% ipython --no-banner

In [1]: import numpy as np

In [2]: from numpy import linalg as LA

In [3]: np.set_printoptions(precision=1, suppress=True, linewidth=200)

In [4]: rnd = lambda a: np.round(a, 1) + 0

In [5]: data = np.loadtxt("w.csv", delimiter=",")

In [6]: data
Out[6]: 
array([[ 0.,  2.,  3., -1.],
       [ 2., -1., -3., -1.],
       [ 2.,  2., -2.,  1.],
       [ 3.,  3.,  3., -2.]])

In [7]: t3 = np.stack([data, 3 * data, data[::-1]])

In [8]: t3.sum(axis=0)
Out[8]: 
array([[  3.,  11.,  15.,  -6.],
       [ 10.,  -2., -14.,  -3.],
       [ 10.,   7., -11.,   3.],
       [ 12.,  14.,  15.,  -9.]])

In [9]: LA.matrix_rank(t3)
Out[9]: array([4, 4, 4])

In [10]: np.einsum("bij,cij->bc", t3, t3)
Out[10]: 
array([[ 73., 219.,  48.],
       [219., 657., 144.],
       [ 48., 144.,  73.]])

In [11]: (data + data.T) / 2
Out[11]: 
array([[ 0. ,  2. ,  2.5,  1. ],
       [ 2. , -1. , -0.5,  1. ],
       [ 2.5, -0.5, -2. ,  2. ],
       [ 1. ,  1. ,  2. , -2. ]])

In [12]: rnd(np.abs(LA.eigvals(data)).max())
Out[12]: np.float64(3.7)

In [13]: (data - data.T) / 2
Out[13]: 
array([[ 0. ,  0. ,  0.5, -2. ],
       [ 0. ,  0. , -2.5, -2. ],
       [-0.5,  2.5,  0. , -1. ],
       [ 2. ,  2. ,  1. ,  0. ]])

In [14]: rnd(LA.det(data))
Out[14]: np.float64(35.0)

In [15]: np.allclose(data, data.T)
Out[15]: False
